In [1]: import numpy as np

In [2]: from numpy import linalg as LA

In [3]: np.set_printoptions(precision=3, suppress=True, linewidth=100, floatmode="fixed")

In [4]: X, _ = LA.qr(np.array([[0.5, 0.6, 0.7, -2.2, -0.9, 0.3],
   ...:     [-1.1, -0.5, 1.6, 1.0, -0.8, 1.4],
   ...:     [0.1, -1.0, -1.0, 0.0, -0.3, 0.2],
   ...:     [-0.6, -0.5, 0.5, 1.0, 1.0, 0.0],
   ...:     [-0.6, -2.9, -0.3, 0.4, -0.8, 1.1],
   ...:     [-0.6, 0.8, -2.0, -0.1, 0.0, -0.2]]))

In [5]: X
Out[5]: 
array([[-0.313, -0.050,  0.272, -0.870,  0.197, -0.171],
       [ 0.689, -0.167,  0.490, -0.141, -0.435, -0.219],
       [-0.063,  0.367, -0.340,  0.015, -0.204, -0.839],
       [ 0.376, -0.015,  0.138,  0.160,  0.853, -0.295],
       [ 0.376,  0.794, -0.136, -0.283,  0.047,  0.358],
       [ 0.376, -0.452, -0.730, -0.342,  0.029,  0.057]])

In [6]: f = np.array([-1, -1, -1, -1, 2, -2])

In [7]: other = X + np.outer(f, np.eye(6)[5])

In [8]: round(float(LA.det(other) / LA.det(X)), 3), np.round(1 + LA.solve(X, f)[5], 3)
Out[8]: (3.128, np.float64(3.128))

In [9]: LA.matrix_rank(LA.inv(other) - LA.inv(X), tol=1e-8)
Out[9]: np.int64(1)

In [10]: other
Out[10]: 
array([[-0.313, -0.050,  0.272, -0.870,  0.197, -1.171],
       [ 0.689, -0.167,  0.490, -0.141, -0.435, -1.219],
       [-0.063,  0.367, -0.340,  0.015, -0.204, -1.839],
       [ 0.376, -0.015,  0.138,  0.160,  0.853, -1.295],
       [ 0.376,  0.794, -0.136, -0.283,  0.047,  2.358],
       [ 0.376, -0.452, -0.730, -0.342,  0.029, -1.943]])

In [11]: LA.matrix_rank(other - X)
Out[11]: np.int64(1)

In [12]: round(float(X[:, 5] @ X[:, 4]), 3)
Out[12]: 0.0

In [13]: LA.svd(X, compute_uv=False)
Out[13]: array([1.000, 1.000, 1.000, 1.000, 1.000, 1.000])

In [14]: F = np.load("x.npy")

In [15]: F
Out[15]: 
array([[  9.277,  -2.313,  -1.308,   4.292,   0.812,  -5.229,   8.126],
       [  8.828,   1.219,   1.012,   7.105,  -4.374,  -7.580,   6.805],
       [ -1.931,   6.727,   5.938,   1.052,  -3.836,   0.030,  -1.112],
       [  4.745,  -4.001,   3.168,   6.599,   6.617, -11.388,  15.630],
       [-12.817,   6.602,  16.943,   1.853,   5.716, -10.037,  10.496],
       [ 12.138,   3.689,   4.579,  -4.945,  -4.283,  -8.818,   8.512],
       [-11.013,   4.388,   8.644,  11.351,   1.728,  -3.620,   3.330],
       [ 10.824,   2.009,   0.943,   3.755,  -5.448,  -6.948,   6.054],
       [ -3.082,   5.730,   3.680,  10.280,  -5.728,  -0.339,  -2.182],
       [  9.140,  -4.585,  -6.978,   7.391,   1.004,   1.388,   2.920],
       [  7.980,   7.076,  -3.778,  -5.505, -10.859,  11.663, -12.650],
       [  1.084,   0.403,  -0.027,   8.160,  -0.305,  -0.401,   1.955],
       [  3.463,   1.758,   1.275,   2.821,  -1.203,  -1.052,   2.412],
       [ -0.568,   2.421,   1.682,  -9.040,   3.699,   7.858,  -2.580],
       [ -9.975,   4.935,   4.346,  -6.097,   4.334,  11.651,  -7.115],
       [  2.906,   1.327,  -4.192,  -3.199,  -0.581,  11.321,  -7.224],
       [ -4.522,   1.342,  -1.820,   5.624,   0.935,   9.282,  -6.169],
       [ -7.360,  -3.973,   5.782,  20.466,   8.733, -12.331,  15.232],
       [ 10.538,   2.010,   2.491,   2.646,  -4.310,  -8.807,   8.167],
       [  2.238,   6.549,   7.878,  -7.266,  -1.965,  -2.896,   3.186],
       [ 10.294,  -2.007,  -3.704,  -2.893,   1.229,   1.688,   3.046],
       [  4.027,   1.647,   1.176,  -0.142,  -0.365,  -0.009,   2.193],
       [ -8.940,  -0.985,  -2.119,  15.754,   3.126,   6.915,  -3.845],
       [  8.221,   5.029,   4.035,  -7.723,  -3.845,  -2.276,   2.758]])

In [16]: f, v = F[3], F[23]

In [17]: round(float(f @ v), 3)
Out[17]: 24.281

In [18]: pr = (f @ v) / (f @ f) * f

In [19]: round(float(LA.norm(f + v) ** 2 + LA.norm(f - v) ** 2), 3)
Out[19]: 1412.44

In [20]: pr
Out[20]: array([ 0.226, -0.191,  0.151,  0.314,  0.315, -0.542,  0.744])

In [21]: basis = F[[18, 19]].astype(float)

In [22]: for _ in range(4):
    ...:     z = LA.norm(F[:, None] - basis, axis=-1).argmin(axis=1)
    ...:     basis = np.array([F[z == j].mean(axis=0) for j in range(2)])
    ...: 

In [23]: z
Out[23]: array([0, 0, 1, 0, 1, 0, 1, 0, 1, 0, 1, 0, 0, 1, 1, 1, 1, 0, 0, 1, 0, 1, 1, 1])

In [24]: np.abs(basis[1] - basis[0]).argmax()
Out[24]: np.int64(6)

In [25]: dist = LA.norm(F[:, None] - F[None], axis=-1)

In [26]: np.flatnonzero(dist[10] < dist.mean() / 2)
Out[26]: array([10])

In [27]: dist[:5, :5]
Out[27]: 
array([[ 0.000,  7.755, 20.123, 13.292, 30.975],
       [ 7.755,  0.000, 18.107, 16.186, 30.005],
       [20.123, 18.107,  0.000, 26.796, 23.824],
       [13.292, 16.186, 26.796,  0.000, 25.732],
       [30.975, 30.005, 23.824, 25.732,  0.000]])

In [28]: LA.matrix_rank(dist ** 2)
Out[28]: np.int64(6)

In [29]: dist.mean(axis=1).argmax()
Out[29]: np.int64(17)

In [30]: (dist + 1e9 * np.eye(24)).round(6).argmin(axis=1)
Out[30]: 
array([ 1,  7,  8,  0,  6, 18,  8, 18,  2,  0, 15, 12, 21, 15, 13, 13, 22,  3,  7, 23, 21, 12, 16,
       19])

In [31]: dist.shape
Out[31]: (24, 24)

In [32]: dist[10].round(6).argsort(kind="stable")[:4]
Out[32]: array([10, 15, 13, 16])

In [33]: Ac = F - F.mean(axis=0)

In [34]: V = LA.svd(Ac)[2][:5]

In [35]: other = Ac - Ac @ V.T @ V

In [36]: np.diag(V.T @ V)
Out[36]: array([0.790, 0.945, 0.454, 0.943, 0.786, 0.572, 0.510])

In [37]: np.round(LA.norm(other) / LA.norm(Ac), 3)
Out[37]: np.float64(0.0)

In [38]: np.round((Ac @ V.T).std(axis=0), 3) + 0
Out[38]: array([10.974,  9.102,  6.889,  4.453,  0.000])

In [39]: mat = np.tanh(np.array([[0.1, -0.4, -1.6],
    ...:     [-0.5, -1.1, -0.5],
    ...:     [1.8, 1.3, 1.1],
    ...:     [0.4, -0.8, 1.0],
    ...:     [0.5, -1.6, 1.3],
    ...:     [-0.3, -0.6, -0.3],
    ...:     [0.4, 0.8, 1.2],
    ...:     [0.8, 0.2, 0.9],
    ...:     [0.3, -0.2, 0.0],
    ...:     [0.3, 0.1, -0.2],
    ...:     [0.2, -0.1, 0.9]]) @ np.array([[0.7, 1.2, 0.3, 1.1, 0.4, 0.4],
    ...:     [-0.3, -2.0, -0.1, -0.2, 0.7, 0.5],
    ...:     [0.1, 0.8, 0.4, -0.1, -1.0, 0.4]]))

In [40]: mat.round(3) + 0
Out[40]: 
array([[ 0.030, -0.345, -0.515,  0.336,  0.876, -0.664],
       [-0.070,  0.834, -0.235, -0.273, -0.438, -0.740],
       [ 0.753,  0.414,  0.691,  0.923,  0.485,  0.948],
       [ 0.551,  0.994,  0.537,  0.462, -0.885,  0.159],
       [ 0.744,  1.000,  0.680,  0.629, -0.977, -0.080],
       [-0.060,  0.537, -0.149, -0.178, -0.235, -0.493],
       [ 0.159, -0.159,  0.478,  0.159, -0.446,  0.778],
       [ 0.530,  0.856,  0.523,  0.635, -0.414,  0.653],
       [ 0.264,  0.641,  0.110,  0.354, -0.020,  0.020],
       [ 0.159,  0.000,  0.000,  0.319,  0.371,  0.090],
       [ 0.254,  0.821,  0.405,  0.149, -0.711,  0.371]])

In [41]: z = F[:, 1] > np.median(F[:, 1])

In [42]: f = F[z].mean(axis=0) - F[~z].mean(axis=0)

In [43]: ((F - F.mean(axis=0)) @ f > 0).astype(int)
Out[43]: array([0, 0, 1, 0, 1, 1, 1, 0, 1, 0, 1, 0, 0, 1, 1, 1, 0, 0, 0, 1, 0, 1, 0, 1])

In [44]: U, s, VT = LA.svd(F)

In [45]: V = VT[:(s > 1e-8).sum()]

In [46]: rng = np.random.default_rng(2716)

In [47]: x = F[18] + 5 * F[5] + rng.integers(2) * np.eye(7)[2]

In [48]: x
Out[48]: array([ 71.227,  20.454,  25.384, -22.080, -25.725, -52.896,  50.727])

In [49]: np.allclose(V.T @ V @ x, x)
Out[49]: True

In [50]: round(float(LA.norm(x - V.T @ V @ x)), 3)
Out[50]: 0.0

In [51]: np.diag(V.T @ V)
Out[51]: array([0.882, 0.529, 0.554, 0.985, 0.678, 0.816, 0.556])

In [52]: U, s, VT = LA.svd(F)

In [53]: s.round(3) + 0
Out[53]: array([56.091, 44.856, 33.772, 24.957, 13.224,  0.000,  0.000])

In [54]: np.argmax(s[:-1] / (s[1:] + 1e-6)) + 1
Out[54]: np.int64(5)

In [55]: other = U[:, :5] @ np.diag(s[:5]) @ VT[:5]

In [56]: np.round(LA.norm(F - other) / LA.norm(F), 3)
Out[56]: np.float64(0.0)

In [57]: LA.matrix_rank(F, rtol=0.05)
Out[57]: np.int64(5)

In [58]: round(np.abs(F - other).max(), 3)
Out[58]: np.float64(0.0)

In [59]: r = LA.matrix_rank(F)

In [60]: r
Out[60]: np.int64(5)

In [61]: ns = LA.svd(F)[2][r:].T

In [62]: ns.shape
Out[62]: (7, 2)

In [63]: [int(LA.matrix_rank(F[:i])) for i in range(1, len(F) + 1)]
Out[63]: [1, 2, 3, 4, 5, 5, 5, 5, 5, 5, 5, 5, 5, 5, 5, 5, 5, 5, 5, 5, 5, 5, 5, 5]

In [64]: np.allclose(F @ ns, 0)
Out[64]: True

In [65]: [int(LA.matrix_rank(F[:, :j + 1])) for j in range(7)]
Out[65]: [1, 2, 3, 4, 5, 5, 5]

In [66]: K = np.load("data.npy")

In [67]: K
Out[67]: 
array([[1, 2, 0, 2, 3, 2, 0, 0, 2],
       [2, 1, 2, 0, 2, 3, 2, 0, 0],
       [0, 2, 1, 2, 0, 2, 3, 2, 0],
       [0, 0, 2, 1, 2, 0, 2, 3, 2],
       [2, 0, 0, 2, 1, 2, 0, 2, 3],
       [3, 2, 0, 0, 2, 1, 2, 0, 2],
       [2, 3, 2, 0, 0, 2, 1, 2, 0],
       [0, 2, 3, 2, 0, 0, 2, 1, 2],
       [2, 0, 2, 3, 2, 0, 0, 2, 1]])

In [68]: np.allclose(K @ K.T, K.T @ K)
Out[68]: True

In [69]: K @ (-1.0) ** np.arange(9)
Out[69]: array([ 0.000,  4.000, -4.000,  4.000,  0.000,  6.000, -2.000,  2.000,  2.000])

In [70]: (K @ K)[0]
Out[70]: array([21,  8, 12, 16, 22, 16, 12, 16, 21])

In [71]: K @ np.ones(9)
Out[71]: array([12.000, 12.000, 12.000, 12.000, 12.000, 12.000, 12.000, 12.000, 12.000])

In [72]: (K + K.T) / 2
Out[72]: 
array([[1.000, 2.000, 0.000, 1.000, 2.500, 2.500, 1.000, 0.000, 2.000],
       [2.000, 1.000, 2.000, 0.000, 1.000, 2.500, 2.500, 1.000, 0.000],
       [0.000, 2.000, 1.000, 2.000, 0.000, 1.000, 2.500, 2.500, 1.000],
       [1.000, 0.000, 2.000, 1.000, 2.000, 0.000, 1.000, 2.500, 2.500],
       [2.500, 1.000, 0.000, 2.000, 1.000, 2.000, 0.000, 1.000, 2.500],
       [2.500, 2.500, 1.000, 0.000, 2.000, 1.000, 2.000, 0.000, 1.000],
       [1.000, 2.500, 2.500, 1.000, 0.000, 2.000, 1.000, 2.000, 0.000],
       [0.000, 1.000, 2.500, 2.500, 1.000, 0.000, 2.000, 1.000, 2.000],
       [2.000, 0.000, 1.000, 2.500, 2.500, 1.000, 0.000, 2.000, 1.000]])

In [73]: round(LA.det(K), 3)
Out[73]: np.float64(58428.0)

In [74]: np.trace(K)
Out[74]: np.int64(9)

In [75]: LA.matrix_power(K, 2)
Out[75]: 
array([[21,  8, 12, 16, 22, 16, 12, 16, 21],
       [21, 21,  8, 12, 16, 22, 16, 12, 16],
       [16, 21, 21,  8, 12, 16, 22, 16, 12],
       [12, 16, 21, 21,  8, 12, 16, 22, 16],
       [16, 12, 16, 21, 21,  8, 12, 16, 22],
       [22, 16, 12, 16, 21, 21,  8, 12, 16],
       [16, 22, 16, 12, 16, 21, 21,  8, 12],
       [12, 16, 22, 16, 12, 16, 21, 21,  8],
       [ 8, 12, 16, 22, 16, 12, 16, 21, 21]])

In [76]: round(float(np.abs(LA.eigvals(K)).max()), 3)
Out[76]: 12.0

In [77]: np.sort(np.abs(LA.eigvals(K)))
Out[77]: array([ 1.732,  1.732,  2.641,  2.641,  2.986,  2.986,  5.110,  5.110, 12.000])

In [78]: z = rng.permutation(9)

In [79]: z
Out[79]: array([0, 3, 2, 5, 6, 7, 1, 8, 4])

In [80]: other = K[z][:, z]

In [81]: np.allclose(other, K)
Out[81]: False

In [82]: np.trace(other)
Out[82]: np.int64(9)

In [83]: round(float(LA.det(other)), 3), round(float(LA.det(K[z])), 3)
Out[83]: (58428.0, 58428.0)

In [84]: np.sort(np.abs(LA.eigvals(other)))
Out[84]: array([ 1.732,  1.732,  2.641,  2.641,  2.986,  2.986,  5.110,  5.110, 12.000])

In [85]: f = np.array([-3, -1, -6, 0, -2, 5, -3, -5, -9])

In [86]: other = K + np.outer(f, np.eye(9)[1])

In [87]: LA.matrix_rank(LA.inv(other) - LA.inv(K), tol=1e-8)
Out[87]: np.int64(1)

In [88]: round(LA.det(other) / LA.det(K), 3), round(float(1 + LA.solve(K, f)[1]), 3)
Out[88]: (np.float64(0.771), 0.771)
